% python3 -q
>>> import numpy as np
>>> import numpy.linalg as la
>>> np.set_printoptions(precision=2, suppress=True, linewidth=100)
>>> F = np.load("sample1.npy")
>>> F
array([[-4,  4,  2,  3, -2,  4,  3, -1, -2],
       [ 4,  0, -4, -4,  4, -3,  0, -4, -4],
       [-1,  0,  5, -4, -5,  0, -2,  0,  3],
       [ 3,  4,  4,  5, -4, -5,  0,  2, -4],
       [ 1, -2, -5,  5,  5,  3, -2,  5, -2],
       [ 3, -5, -2,  2,  2,  5, -2,  0, -3],
       [-1, -4,  2, -1, -2,  3, -5, -1,  5]])
>>> x = np.array([3, 0, -3, -1, -1, -3, 2, 3, 1])
>>> np.einsum("ij,j->i", F, x)
array([-30,  17, -10,  13,   8, -11, -23])
>>> la.norm(F @ x) <= la.norm(F, 2) * la.norm(x) + 1e-9
np.True_
>>> out = np.array([[2, 1],
...     [0, 1],
...     [1, 1],
...     [1, 0],
...     [2, 1],
...     [2, 2],
...     [0, 1],
...     [1, 2],
...     [1, 0]])
>>> np.einsum("ij,ij->i", F, F)
array([ 79, 105,  80, 127, 122,  84,  86])
>>> np.einsum("ij->j", F)
array([ 5, -3,  2,  6, -2,  7, -8,  1, -7])
>>> la.matrix_rank(np.vstack([F, out.T]))
np.int64(9)
>>> la.matrix_rank(F @ out)
np.int64(2)
>>> np.einsum("ik,kj->ij", F, out)
array([[ -2,   9],
       [ -6, -10],
       [ -8,  -3],
       [ -5,   1],
       [ 21,  13],
       [ 17,   6],
       [  5,  -6]])
>>> J = np.load("mat.npy")
>>> J
array([[ 0.32, -0.23,  0.41],
       [-0.23,  0.16, -0.29],
       [ 0.41, -0.29,  0.52]])
>>> # a projection of rank 1
>>> f = np.array([-2, 2, 2])
>>> np.correlate(J[2], J[1], "full")
array([-0.12,  0.15, -0.29,  0.15, -0.12])
>>> np.polyval(f, J[2])
array([2.48, 1.25, 2.5 ])
>>> np.convolve(J[2], f)
array([-0.81,  1.39, -0.81,  0.46,  1.05])
>>> ev, V = la.eigh(J)
>>> x = np.array([3, -2, 3])
>>> np.round(la.eigvalsh(J[1:, 1:]), 2) + 0
array([0.  , 0.68])
>>> round(float(np.abs(J).sum(axis=1).max()), 2), np.abs(ev).max()
(1.22, np.float64(1.0))
>>> (np.sign(V[:, -1].round(6)) == np.sign(V[0, -1].round(6))).astype(int)
array([1, 0, 1])
>>> x = np.array([0, 4, -2])
>>> (J * x).sum(axis=1)
array([-1.72,  1.23, -2.21])
>>> J * x
array([[ 0.  , -0.9 , -0.81],
       [-0.  ,  0.65,  0.58],
       [ 0.  , -1.16, -1.05]])
>>> J @ (2 * x)
array([-3.43,  2.45, -4.41])
>>> la.norm(J @ x) <= la.norm(J, 2) * la.norm(x) + 1e-9
np.True_
>>> J @ np.eye(3)[1]
array([-0.23,  0.16, -0.29])
>>> J @ x
array([-1.72,  1.23, -2.21])
>>> np.einsum("ij,j->i", J, x)
array([-1.72,  1.23, -2.21])
>>> np.sign((J @ x).round(6))
array([-1.,  1., -1.])
